$ python -q
>>> import numpy as np
>>> from numpy import linalg as LA
>>> np.set_printoptions(suppress=True, linewidth=140)
>>> mat = np.tril(np.array([[0, 0, 2, -2, -1, 0, -1, 3, 3, -1],
...     [-1, 0, -1, 2, 1, 3, -2, 2, 3, 3],
...     [3, -3, 0, 2, 3, 0, 0, 2, 2, -2],
...     [3, 2, -3, 1, -2, 0, 0, 3, 1, 0],
...     [2, -2, 3, 2, 0, -3, 0, 2, 1, 1],
...     [-2, 2, -1, -3, 2, -1, 0, -1, 0, 3],
...     [1, 0, -1, 0, 3, 0, 2, -2, -2, -1],
...     [0, 0, 1, -3, -1, 0, -1, 2, 0, -3],
...     [-2, 3, -1, -1, 2, 0, -2, -1, -1, 2],
...     [2, 1, -3, -1, -2, -3, 3, 3, 3, -1]]), -1) + np.eye(10, dtype=int)
>>> mat
array([[ 1,  0,  0,  0,  0,  0,  0,  0,  0,  0],
       [-1,  1,  0,  0,  0,  0,  0,  0,  0,  0],
       [ 3, -3,  1,  0,  0,  0,  0,  0,  0,  0],
       [ 3,  2, -3,  1,  0,  0,  0,  0,  0,  0],
       [ 2, -2,  3,  2,  1,  0,  0,  0,  0,  0],
       [-2,  2, -1, -3,  2,  1,  0,  0,  0,  0],
       [ 1,  0, -1,  0,  3,  0,  1,  0,  0,  0],
       [ 0,  0,  1, -3, -1,  0, -1,  1,  0,  0],
       [-2,  3, -1, -1,  2,  0, -2, -1,  1,  0],
       [ 2,  1, -3, -1, -2, -3,  3,  3,  3,  1]])
>>> # triangular: eigenvalues sit on the diagonal
>>> rng = np.random.default_rng(60121)
>>> labels = rng.permutation(10)
>>> labels
array([1, 5, 9, 2, 6, 8, 0, 7, 3, 4])
>>> Y = mat[labels][:, labels]
>>> Y
array([[ 1,  0,  0,  0,  0,  0, -1,  0,  0,  0],
       [ 2,  1,  0, -1,  0,  0, -2,  0, -3,  2],
       [ 1, -3,  1, -3,  3,  3,  2,  3, -1, -2],
       [-3,  0,  0,  1,  0,  0,  3,  0,  0,  0],
       [ 0,  0,  0, -1,  1,  0,  1,  0,  0,  3],
       [ 3,  0,  0, -1, -2,  1, -2, -1, -1,  2],
       [ 0,  0,  0,  0,  0,  0,  1,  0,  0,  0],
       [ 0,  0,  0,  1, -1,  0,  0,  1, -3, -1],
       [ 2,  0,  0, -3,  0,  0,  3,  0,  1,  0],
       [-2,  0,  0,  3,  0,  0,  2,  0,  2,  1]])
>>> np.allclose(Y, mat)
False
>>> W0 = np.load("layer9.npy")
>>> W0
array([[ 2,  2, -1, -1, -2,  0,  0],
       [-1, -1,  2,  1,  1,  0, -2],
       [ 0, -2,  0,  0,  0, -1,  1],
       [ 0,  2, -1,  2,  0,  2, -2],
       [ 2,  2,  1,  1, -1, -2,  2],
       [ 0, -2,  1,  0,  1,  2,  1],
       [ 0,  2, -2,  2, -1,  1,  0],
       [-1, -1,  2,  1,  1,  0, -2],
       [-1,  0,  2,  1,  2,  0, -1]])
>>> print(W0.sum(axis=0))
[ 1  2  4  7  1  2 -3]
>>> W0.sum(axis=1)
array([ 0,  0, -2,  3,  5,  3,  2,  0,  3])
>>> LA.matrix_rank(W0)
np.int64(7)
>>> print(np.round(W0.mean(axis=0), 1))
[ 0.1  0.2  0.4  0.8  0.1  0.2 -0.3]
>>> np.round(LA.norm(W0), 1)
np.float64(10.8)
>>> W0 - W0[0]
array([[ 0,  0,  0,  0,  0,  0,  0],
       [-3, -3,  3,  2,  3,  0, -2],
       [-2, -4,  1,  1,  2, -1,  1],
       [-2,  0,  0,  3,  2,  2, -2],
       [ 0,  0,  2,  2,  1, -2,  2],
       [-2, -4,  2,  1,  3,  2,  1],
       [-2,  0, -1,  3,  1,  1,  0],
       [-3, -3,  3,  2,  3,  0, -2],
       [-3, -2,  3,  2,  4,  0, -1]])
>>> np.unravel_index(np.abs(W0).argmax(), W0.shape)
(np.int64(0), np.int64(0))
>>> Y = np.c_[W0[:, :4] @ np.array([[7, 7, 5, -1], [-3, 6, -6, 5], [7, 1, 4, 1], [-5, -2, -7, -5]]), np.array([1, 1, 1, 1, 1, 0, 2, 2, 1])]
>>> Y
array([[  6,  27,   1,  12,   1],
       [  5, -13,   2,  -7,   1],
       [  6, -12,  12, -10,   1],
       [-23,   7, -30,  -1,   1],
       [ 10,  25,  -5,   4,   1],
       [ 13, -11,  16,  -9,   0],
       [-30,   6, -34,  -2,   2],
       [  5, -13,   2,  -7,   2],
       [  2,  -7,  -4,  -2,   1]])
>>> LA.matrix_rank(Y)
np.int64(5)
>>> Y = W0 + rng.integers(-2, 3, (9, 6)) @ rng.integers(-2, 3, (6, 7))
>>> Y
array([[  3,  -1,  -1,  -8,  -5,  -3,  -1],
       [ -2,  -5,   6,  -1,   3,   1,  -2],
       [ -1,  -1,  -5,   7,  11,   7,  -1],
       [ -1,   1,  -4,  10,  11,  10,  -5],
       [ -2,   3,   4,   6,   2,   0,   3],
       [ -1,  -2,  -1,  -5,   2,   0,   3],
       [  5,  -2, -10,   6,   2,   3,  -9],
       [ -1,   3,   2,   0,  -1,  -1,   2],
       [  0,  -3,  -1,   0,   4,  -3,  -2]])
>>> LA.matrix_rank(Y - W0, tol=1e-8)
np.int64(6)
>>> np.round(LA.svd(Y - W0, compute_uv=False), 1) + 0
array([26.2, 14.7,  8.4,  7.4,  3.8,  1.9,  0. ])
>>> print(np.abs(Y - W0).sum(axis=1))
[18 14 35 35 19 13 35 12 14]
>>> Y - W0
array([[ 1, -3,  0, -7, -3, -3, -1],
       [-1, -4,  4, -2,  2,  1,  0],
       [-1,  1, -5,  7, 11,  8, -2],
       [-1, -1, -3,  8, 11,  8, -3],
       [-4,  1,  3,  5,  3,  2,  1],
       [-1,  0, -2, -5,  1, -2,  2],
       [ 5, -4, -8,  4,  3,  2, -9],
       [ 0,  4,  0, -1, -2, -1,  4],
       [ 1, -3, -3, -1,  2, -3, -1]])
>>> Y = np.array([[-2, -1, 1],
...     [-1, -1, 0],
...     [-1, -1, 1],
...     [0, -2, -2],
...     [-2, 1, 1],
...     [0, 1, 2],
...     [0, 1, 1]])
>>> LA.matrix_rank(np.vstack([W0, Y.T]))
np.int64(7)
>>> LA.matrix_rank(W0 @ Y)
np.int64(3)
>>> print(np.einsum("ij,ij->i", W0, W0))
[14 12  6 17 19 11 14 12 11]
>>> W0 @ Y
array([[-1, -3,  1],
       [-1, -3, -2],
       [ 2,  2, -1],
       [-1, -5, -3],
       [-5, -8, -2],
       [-1,  5,  7],
       [ 2, -4, -5],
       [-1, -3, -2],
       [-4, -2,  0]])
>>> Y = np.array([[1, 1], [1, -1]])
>>> J = np.kron(Y, np.kron(Y, Y))[rng.permutation(8)][:6]
>>> J
array([[ 1, -1, -1,  1, -1,  1,  1, -1],
       [ 1,  1, -1, -1,  1,  1, -1, -1],
       [ 1, -1,  1, -1,  1, -1,  1, -1],
       [ 1,  1, -1, -1, -1, -1,  1,  1],
       [ 1, -1, -1,  1,  1, -1, -1,  1],
       [ 1,  1,  1,  1, -1, -1, -1, -1]])
>>> W1 = np.array([[-1, -1, -3, 2, -2, -1],
...     [-1, 1, 1, 2, 1, -2],
...     [-1, 0, 0, -3, -2, 3],
...     [1, 0, 2, 1, 2, 2],
...     [-2, 0, 1, 1, 2, -3],
...     [-3, 3, -3, -2, 1, -3],
...     [2, -2, 3, -2, -2, -1],
...     [-2, 2, -1, 0, -3, -1]])
>>> b = np.array([0, 2, 2, 1, 0, 0])
>>> H = np.maximum(J @ W1 + b, 0)
>>> print(LA.matrix_rank(H))
6
>>> cent = np.array([[2, -2, -2],
...     [-1, 0, -1],
...     [-2, 1, -2],
...     [-1, 1, -2],
...     [1, 1, 0],
...     [1, -2, 2]])
>>> (H @ cent).round(6).argmax(axis=1)
array([0, 1, 0, 1, 1, 0])
>>> W1 @ cent
array([[ 0,  1,  3],
       [-8, 10, -9],
       [ 2, -9, 14],
       [ 1, -1, -4],
       [-8, 14, -6],
       [-3,  8,  7],
       [-1, -3, -6],
       [-8,  2,  2]])
